$ python3 -q
>>> import numpy as np
>>> np.set_printoptions(precision=2, suppress=True, linewidth=200)
>>> def rd(a):
...     return np.round(a, 2) + 0
... 
>>> t = np.deg2rad(90)
>>> F = np.eye(7)
>>> F[np.ix_([5, 3], [5, 3])] = [[np.cos(t), -np.sin(t)], [np.sin(t), np.cos(t)]]
>>> rd(F)
array([[ 1.,  0.,  0.,  0.,  0.,  0.,  0.],
       [ 0.,  1.,  0.,  0.,  0.,  0.,  0.],
       [ 0.,  0.,  1.,  0.,  0.,  0.,  0.],
       [ 0.,  0.,  0.,  0.,  0.,  1.,  0.],
       [ 0.,  0.,  0.,  0.,  1.,  0.,  0.],
       [ 0.,  0.,  0., -1.,  0.,  0.,  0.],
       [ 0.,  0.,  0.,  0.,  0.,  0.,  1.]])
>>> K = np.load("sample16.npy")
>>> K
array([[-1,  2,  2],
       [ 2, -1,  2],
       [ 2,  2, -1]])
>>> rd(np.linalg.eigvals(K).sum().real)
np.float64(-3.0)
>>> rd(np.linalg.det(2 * K)), rd(np.linalg.det(K))
(np.float64(216.0), np.float64(27.0))
>>> np.kron(np.eye(2, dtype=int), K)
array([[-1,  2,  2,  0,  0,  0],
       [ 2, -1,  2,  0,  0,  0],
       [ 2,  2, -1,  0,  0,  0],
       [ 0,  0,  0, -1,  2,  2],
       [ 0,  0,  0,  2, -1,  2],
       [ 0,  0,  0,  2,  2, -1]])
>>> (K - K.T) / 2
array([[0., 0., 0.],
       [0., 0., 0.],
       [0., 0., 0.]])
>>> K @ K
array([[9, 0, 0],
       [0, 9, 0],
       [0, 0, 9]])
>>> np.linalg.matrix_power(K, 4)
array([[81,  0,  0],
       [ 0, 81,  0],
       [ 0,  0, 81]])
>>> rd(np.sort(np.abs(np.linalg.eigvals(K))))
array([3., 3., 3.])
>>> rd(np.linalg.eigvalsh(K).min())
np.float64(-3.0)
>>> np.all(np.linalg.eigvalsh(K) > 0)
np.False_
>>> E = np.loadtxt("a.csv", delimiter=",")
>>> E
array([[0., 2., 2., 0., 1.],
       [0., 0., 2., 2., 2.],
       [0., 0., 0., 0., 0.],
       [0., 0., 0., 0., 2.],
       [0., 0., 0., 0., 0.]])
>>> np.einsum("ij,ji->", E, E)
np.float64(0.0)
>>> np.kron(np.eye(2, dtype=int), E)
array([[0., 2., 2., 0., 1., 0., 0., 0., 0., 0.],
       [0., 0., 2., 2., 2., 0., 0., 0., 0., 0.],
       [0., 0., 0., 0., 0., 0., 0., 0., 0., 0.],
       [0., 0., 0., 0., 2., 0., 0., 0., 0., 0.],
       [0., 0., 0., 0., 0., 0., 0., 0., 0., 0.],
       [0., 0., 0., 0., 0., 0., 2., 2., 0., 1.],
       [0., 0., 0., 0., 0., 0., 0., 2., 2., 2.],
       [0., 0., 0., 0., 0., 0., 0., 0., 0., 0.],
       [0., 0., 0., 0., 0., 0., 0., 0., 0., 2.],
       [0., 0., 0., 0., 0., 0., 0., 0., 0., 0.]])
>>> rd(np.linalg.det(2 * E)), rd(np.linalg.det(E))
(np.float64(0.0), np.float64(0.0))
>>> rd(np.linalg.eigvals(E))
array([0., 0., 0., 0., 0.])
>>> rd(np.linalg.det(E.T))
np.float64(0.0)
>>> rd(np.linalg.det(E[::-1]))
np.float64(0.0)
>>> np.einsum("ii->", E)
np.float64(0.0)
